$ ipython --no-banner

In [1]: import numpy as np

In [2]: from numpy import linalg as LA

In [3]: np.set_printoptions(precision=2, suppress=True, linewidth=200)

In [4]: O, _ = LA.qr(np.array([[-0.3, 1.2, 0.1, 1.0],
   ...:     [-0.2, -0.6, 0.0, -1.7],
   ...:     [-0.8, 1.4, 2.1, -0.8],
   ...:     [0.8, 0.6, 1.3, -2.4]]))

In [5]: M = 5 * O

In [6]: print(M)
[[-1.26  2.68  3.2   2.45]
 [-0.84 -1.92 -1.89  4.13]
 [-3.37  2.38 -2.7  -0.82]
 [ 3.37  2.91 -1.98  1.13]]

In [7]: def softmax(z):
   ...:     e = np.exp(z - z.max(axis=-1, keepdims=True))
   ...:     return e / e.sum(axis=-1, keepdims=True)
   ...: 

In [8]: np.round(softmax(M[2]), 2) + 0
Out[8]: array([0.  , 0.95, 0.01, 0.04])

In [9]: np.round(softmax(M[2] + -1), 2) + 0
Out[9]: array([0.  , 0.95, 0.01, 0.04])

In [10]: softmax(M).sum(axis=1)
Out[10]: array([1., 1., 1., 1.])

In [11]: att = M @ M.T / np.sqrt(4)

In [12]: np.round(softmax(att + np.triu(np.full(att.shape, -np.inf), 1)), 2) + 0
Out[12]: 
array([[1., 0., 0., 0.],
       [0., 1., 0., 0.],
       [0., 0., 1., 0.],
       [0., 0., 0., 1.]])

In [13]: softmax(att).round(6).argmax(axis=1)
Out[13]: array([0, 1, 2, 3])

In [14]: F = np.load("layer10.npy")

In [15]: print(F)
[[  3   1   3   5]
 [  5  -3  -1  -3]
 [  2  -4  -4   0]
 [ 23 -11  -1  -7]]

In [16]: # rows and columns are dependent

In [17]: left, sigma, VT = LA.svd(F)

In [18]: sigma.round(2) + 0
Out[18]: array([27.48,  7.19,  4.15,  0.  ])

In [19]: np.argmax(sigma[:-1] / (sigma[1:] + 1e-6)) + 1
Out[19]: np.int64(3)

In [20]: M2 = left[:, :3] @ np.diag(sigma[:3]) @ VT[:3]

In [21]: np.round(LA.norm(F - M2, 2), 2), round(float(sigma[3]), 2)
Out[21]: (np.float64(0.0), 0.0)

In [22]: A = np.load("w.npy")

In [23]: print(A)
[[-1  0  0]
 [ 1 -2  0]
 [ 0  0 -1]]

In [24]: M2 = A[0, 0] * A[1:] - np.outer(A[1:, 0], A[0])

In [25]: M2
Out[25]: 
array([[0, 2, 0],
       [0, 0, 1]])

In [26]: A[:, 0] / A[0, 0]
Out[26]: array([ 1., -1., -0.])

In [27]: np.flatnonzero(~M2.round(6).any(axis=1))
Out[27]: array([], dtype=int64)

In [28]: evals, evecs = LA.eig(A)

In [29]: np.prod(evals)
Out[29]: np.float64(-2.0)

In [30]: np.sort(LA.eigvals(LA.inv(A)))
Out[30]: array([-1. , -1. , -0.5])

In [31]: vec = np.array([0, -6, 0, -5])

In [32]: rhs = M @ vec

In [33]: rhs
Out[33]: array([-28.34,  -9.13, -10.21, -23.12])

In [34]: LA.solve(M, M[:, 3])
Out[34]: array([-0.,  0.,  0.,  1.])

In [35]: f = np.array([-2, 5, -2])

In [36]: np.convolve(A[2], f)
Out[36]: array([ 0,  0,  2, -5,  2])

In [37]: np.polyval(f, A[2])
Out[37]: array([-2, -2, -9])

In [38]: np.correlate(A[2], A[1], "full")
Out[38]: array([ 0,  0,  0,  2, -1])

In [39]: J = np.array([[-2, 1, -1], [1, 1, 0], [2, 2, 1]])

In [40]: J
Out[40]: 
array([[-2,  1, -1],
       [ 1,  1,  0],
       [ 2,  2,  1]])

In [41]: theta = np.radians(115)

In [42]: Rm = np.eye(3)

In [43]: Rm[1, 1] = Rm[2, 2] = np.cos(theta)

In [44]: Rm[1, 2], Rm[2, 1] = -np.sin(theta), np.sin(theta)

In [45]: Rm
Out[45]: 
array([[ 1.  ,  0.  ,  0.  ],
       [ 0.  , -0.42, -0.91],
       [ 0.  ,  0.91, -0.42]])

In [46]: M2 = J @ Rm.T

In [47]: print(np.allclose(J @ J.T, M2 @ M2.T))
True

In [48]: np.round(np.poly(J), 2) + 0
Out[48]: array([ 1.,  0., -2.,  3.])

In [49]: np.einsum("ij,ji->", J, J)
Out[49]: np.int64(4)

In [50]: round(float(LA.det(J.T)), 2)
Out[50]: -3.0

In [51]: np.round(LA.det(2 * J), 2), round(float(LA.det(J)), 2)
Out[51]: (np.float64(-24.0), -3.0)

In [52]: np.einsum("ii->", J)
Out[52]: np.int64(0)

In [53]: np.kron(np.eye(2, dtype=int), J)
Out[53]: 
array([[-2,  1, -1,  0,  0,  0],
       [ 1,  1,  0,  0,  0,  0],
       [ 2,  2,  1,  0,  0,  0],
       [ 0,  0,  0, -2,  1, -1],
       [ 0,  0,  0,  1,  1,  0],
       [ 0,  0,  0,  2,  2,  1]])

In [54]: round(np.trace(LA.pinv(F) @ F), 2)
Out[54]: np.float64(3.0)

In [55]: try:
    ...:     LA.inv(F)
    ...: except LA.LinAlgError as e:
    ...:     print(e)
    ...: 
Singular matrix

In [56]: print(LA.lstsq(F[:-1].T, F[-1])[2])
3

In [57]: np.abs(np.diag(LA.qr(F)[1])) > 1e-9
Out[57]: array([ True,  True, False,  True])

In [58]: softmax(J[2])
Out[58]: array([0.42, 0.42, 0.16])

In [59]: print(softmax(J[2] + 3))
[0.42 0.42 0.16]

In [60]: np.round(softmax(10 * J[2]), 2) + 0
Out[60]: array([0.5, 0.5, 0. ])

In [61]: att = J @ J.T / np.sqrt(3)

In [62]: softmax(att).round(6).argmax(axis=1)
Out[62]: array([0, 2, 2])

In [63]: softmax(att)[2] @ J
Out[63]: array([1.94, 1.95, 0.95])

In [64]: print(np.round(softmax(att + np.triu(np.full(att.shape, -np.inf), 1)), 2) + 0)
[[1.   0.   0.  ]
 [0.15 0.85 0.  ]
 [0.   0.05 0.95]]

In [65]: np.round(softmax(att), 2) + 0
Out[65]: 
array([[0.98, 0.02, 0.01],
       [0.04, 0.23, 0.73],
       [0.  , 0.05, 0.95]])

In [66]: vec = np.array([3, -5, -7])

In [67]: h1 = np.maximum(J @ vec, 0)

In [68]: print(np.maximum(J @ vec, 0) - np.maximum(-J @ vec, 0))
[ -4  -2 -11]

In [69]: print(J * (h1 > 1e-9)[:, None])
[[0 0 0]
 [0 0 0]
 [0 0 0]]

In [70]: np.tanh(J @ vec)
Out[70]: array([-1.  , -0.96, -1.  ])

In [71]: h1
Out[71]: array([0, 0, 0])

In [72]: np.maximum(J @ (3 * vec), 0)
Out[72]: array([0, 0, 0])

In [73]: m1 = np.load("a.npy")

In [74]: m1
Out[74]: 
array([[0, 3, 0],
       [3, 0, 3],
       [0, 3, 0]])

In [75]: evals, evecs = LA.eigh(m1)

In [76]: np.unique(evals.round(6) + 0, return_counts=True)[1]
Out[76]: array([1, 1, 1])

In [77]: np.round(evecs @ np.diag(evals) @ evecs.T, 2) + 0
Out[77]: 
array([[0., 3., 0.],
       [3., 0., 3.],
       [0., 3., 0.]])

In [78]: np.abs(evecs[:, -1])
Out[78]: array([0.5 , 0.71, 0.5 ])

In [79]: np.abs(evecs[:, -1]).round(6).argmax()
Out[79]: np.int64(1)

In [80]: evals, evecs = LA.eigh(m1)

In [81]: vec = np.array([-2, 0, -1])

In [82]: evecs * np.maximum(evals, 0) @ evecs.T
Out[82]: 
array([[1.06, 1.5 , 1.06],
       [1.5 , 2.12, 1.5 ],
       [1.06, 1.5 , 1.06]])

In [83]: print(np.abs(m1).sum(axis=1).max(), np.round(np.abs(evals).max(), 2))
6 4.24

In [84]: np.round(evecs * np.abs(evals) @ evecs.T, 2) + 0
Out[84]: 
array([[2.12, 0.  , 2.12],
       [0.  , 4.24, 0.  ],
       [2.12, 0.  , 2.12]])

In [85]: rng = np.random.default_rng(479)

In [86]: z = rng.permutation(3)

In [87]: z
Out[87]: array([1, 2, 0])

In [88]: M2 = m1[z][:, z]

In [89]: np.sort(np.abs(LA.eigvals(M2)))
Out[89]: array([0.  , 4.24, 4.24])

In [90]: rk = LA.matrix_rank(m1)

In [91]: print(rk)
2

In [92]: ns = LA.svd(m1)[2][rk:].T

In [93]: ns[:, 0] / ns[np.abs(ns[:, 0]).round(6).argmax(), 0]
Out[93]: array([ 1., -0., -1.])

In [94]: ns.shape
Out[94]: (3, 1)

In [95]: print(np.round(m1 @ ns, 2) + 0)
[[0.]
 [0.]
 [0.]]

In [96]: f = np.array([1, 3, 0, 3]) + 0.5

In [97]: X = np.outer(f, f) / (f @ f)

In [98]: print(X)
[[0.08 0.19 0.03 0.19]
 [0.19 0.45 0.06 0.45]
 [0.03 0.06 0.01 0.06]
 [0.19 0.45 0.06 0.45]]

In [99]: # rows 1 and 3 are equal

In [100]: left, sigma, VT = LA.svd(X)

In [101]: sigma.round(2) + 0
Out[101]: array([1., 0., 0., 0.])

In [102]: np.argmax(sigma[:-1] / (sigma[1:] + 1e-6)) + 1
Out[102]: np.int64(1)

In [103]: M2 = left[:, :1] @ np.diag(sigma[:1]) @ VT[:1]

In [104]: print(M2)
[[0.08 0.19 0.03 0.19]
 [0.19 0.45 0.06 0.45]
 [0.03 0.06 0.01 0.06]
 [0.19 0.45 0.06 0.45]]

In [105]: vec = np.array([1, 0, 0, 1])

In [106]: X @ vec
Out[106]: array([0.28, 0.65, 0.09, 0.65])

In [107]: np.eye(4) - X
Out[107]: 
array([[ 0.92, -0.19, -0.03, -0.19],
       [-0.19,  0.55, -0.06, -0.45],
       [-0.03, -0.06,  0.99, -0.06],
       [-0.19, -0.45, -0.06,  0.55]])

In [108]: rk = LA.matrix_rank(X)

In [109]: rk
Out[109]: np.int64(1)

In [110]: ns = LA.svd(X)[2][rk:].T

In [111]: np.allclose(X @ ns, 0)
Out[111]: True

In [112]: LA.matrix_rank(X.T @ X), LA.matrix_rank(X @ X.T)
Out[112]: (np.int64(1), np.int64(1))

In [113]: ns @ ns.T
Out[113]: 
array([[ 0.92, -0.19, -0.03, -0.19],
       [-0.19,  0.55, -0.06, -0.45],
       [-0.03, -0.06,  0.99, -0.06],
       [-0.19, -0.45, -0.06,  0.55]])

In [114]: [int(LA.matrix_rank(X[:i])) for i in range(1, len(X) + 1)]
Out[114]: [1, 1, 1, 1]

In [115]: left, sigma, VT = LA.svd(X)

In [116]: evecs = VT[:(sigma > 1e-8).sum()]

In [117]: vec = X[1] + 3 * X[3] + rng.integers(2) * np.eye(4)[3]

In [118]: vec
Out[118]: array([0.78, 1.81, 0.26, 2.81])

In [119]: print(np.allclose(evecs.T @ evecs @ vec, vec))
False

In [120]: evecs.T @ evecs
Out[120]: 
array([[0.08, 0.19, 0.03, 0.19],
       [0.19, 0.45, 0.06, 0.45],
       [0.03, 0.06, 0.01, 0.06],
       [0.19, 0.45, 0.06, 0.45]])

In [121]: np.diag(evecs.T @ evecs)
Out[121]: array([0.08, 0.45, 0.01, 0.45])

In [122]: LA.matrix_rank(np.vstack([X, vec]))
Out[122]: np.int64(2)

In [123]: round(np.trace(LA.pinv(X) @ X), 2)
Out[123]: np.float64(1.0)

In [124]: np.abs(np.diag(LA.qr(X)[1])) > 1e-9
Out[124]: array([ True, False, False, False])

In [125]: np.unique(X.round(6), axis=0).shape
Out[125]: (3, 4)

In [126]: np.allclose(X[:-1].T @ LA.lstsq(X[:-1].T, X[-1])[0], X[-1])
Out[126]: True

In [127]: data = np.load("m.npy")

In [128]: data
Out[128]: 
array([[  3.42,   0.62,   1.11],
       [  0.76,   0.49,   0.71],
       [  1.38,   2.36,   3.1 ],
       [  2.  ,   4.32,   5.5 ],
       [  0.01,  -6.09,  -7.49],
       [  2.39,  -4.62,  -5.37],
       [ -0.97,   0.91,   1.03],
       [ -0.59,  -7.98,  -9.87],
       [  2.79,   4.79,   6.22],
       [ -1.99,   1.79,   2.01],
       [ -1.61,   5.14,   6.11],
       [  1.99,   4.33,   5.52],
       [  0.39,  -2.81,  -3.41],
       [ -3.19,  -8.11, -10.29],
       [ -0.01,   6.09,   7.51],
       [  3.8 ,   3.91,   5.18],
       [ -0.99,   0.91,   0.99],
       [ -2.4 ,  -7.63,  -9.61],
       [ -0.02,  -6.1 ,  -7.52],
       [ -2.44,   4.55,   5.39],
       [  1.8 ,  -6.5 ,  -7.79]])

In [129]: M2 = np.c_[data[:, :2] @ np.array([[0, 2], [3, 1]]), np.array([-9, -9, -4, 1, -6, 0, 3, -7, 1, -7, -5, -8, 5, -6, 7, 6, 3, 6, -2, 1, 9])]

In [130]: M2
Out[130]: 
array([[  1.86,   7.46,  -9.  ],
       [  1.47,   2.01,  -9.  ],
       [  7.08,   5.12,  -4.  ],
       [ 12.96,   8.32,   1.  ],
       [-18.27,  -6.07,  -6.  ],
       [-13.86,   0.16,   0.  ],
       [  2.73,  -1.03,   3.  ],
       [-23.94,  -9.16,  -7.  ],
       [ 14.37,  10.37,   1.  ],
       [  5.37,  -2.19,  -7.  ],
       [ 15.42,   1.92,  -5.  ],
       [ 12.99,   8.31,  -8.  ],
       [ -8.43,  -2.03,   5.  ],
       [-24.33, -14.49,  -6.  ],
       [ 18.27,   6.07,   7.  ],
       [ 11.73,  11.51,   6.  ],
       [  2.73,  -1.07,   3.  ],
       [-22.89, -12.43,   6.  ],
       [-18.3 ,  -6.14,  -2.  ],
       [ 13.65,  -0.33,   1.  ],
       [-19.5 ,  -2.9 ,   9.  ]])

In [131]: print(LA.matrix_rank(np.c_[data, M2]))
4

In [132]: np.round(LA.norm(LA.qr(data)[0].T @ M2, axis=0) ** 2 / ((M2 ** 2).sum(axis=0) + 1e-12), 2) + 0
Out[132]: array([1., 1., 0.])

In [133]: vec = np.array([4, 4, 4])

In [134]: rhs = M2 @ vec

In [135]: LA.lstsq(M2, rhs)[0]
Out[135]: array([4., 4., 4.])

In [136]: LA.solve(M2.T @ M2, M2.T @ rhs)
Out[136]: array([4., 4., 4.])

In [137]: np.round(LA.pinv(M2) @ M2, 2) + 0
Out[137]: 
array([[1., 0., 0.],
       [0., 1., 0.],
       [0., 0., 1.]])

In [138]: rhs = rhs + 0.02 * rng.normal(size=21)

In [139]: rhs
Out[139]: array([   1.27,  -22.1 ,   32.8 ,   89.14, -121.36,  -54.8 ,   18.8 , -160.37,  102.97,  -15.32,   49.35,   53.22,  -21.86, -179.28,  125.37,  116.97,   18.65, -117.27, -105.8 ,   57.3 ,  -53.6 ])

In [140]: b, *_ = LA.lstsq(M2, rhs)

In [141]: [round(float(LA.norm(LA.solve(M2.T @ M2 + lam * np.eye(3), M2.T @ rhs))), 2) for lam in (0, 1, 10, 100)]
Out[141]: [6.93, 6.92, 6.87, 6.43]

In [142]: round(float(LA.norm(rhs - M2 @ b)), 2)
Out[142]: 0.08

In [143]: np.round(M2.T @ (rhs - M2 @ b), 2) + 0
Out[143]: array([0., 0., 0.])

In [144]: vec = np.array([2, -2, 1])

In [145]: h1 = np.maximum(data @ vec, 0)

In [146]: print(np.flatnonzero(h1 > 1e-9))
[ 0  1  2  3  4  5  7  8 11 12 15 17 18 20]

In [147]: print(np.tanh(data @ vec))
[ 1.    0.85  0.81  0.7   1.    1.   -0.99  1.    0.98 -1.   -1.    0.69  0.99 -0.42 -1.    1.   -0.99  0.69  1.   -1.    1.  ]

In [148]: data.T @ h1
Out[148]: array([  86.62, -163.44, -191.34])

In [149]: Xc = (data - data.mean(axis=0)) / data.std(axis=0)

In [150]: Xc.std(axis=0)
Out[150]: array([1., 1., 1.])

In [151]: np.argwhere(np.abs(Xc) > 2)
Out[151]: array([], shape=(0, 2), dtype=int64)

In [152]: b = LA.lstsq(np.delete(Xc, 1, axis=1), Xc[:, 1])[0]

In [153]: print(np.abs(b).argmax())
1

In [154]: M2 = np.array([[-7, 4, 6], [-9, 5, -4], [1, -6, -8]])

In [155]: print(np.vstack([data, M2.T]).shape)
(24, 3)

In [156]: M2 @ data
---------------------------------------------------------------------------
ValueError                                Traceback (most recent call last)
Cell In[156], line 1
----> 1 M2 @ data

ValueError: matmul: Input operand 1 has a mismatch in its core dimension 0, with gufunc signature (n?,k),(k,m?)->(n?,m?) (size 21 is different from 3)
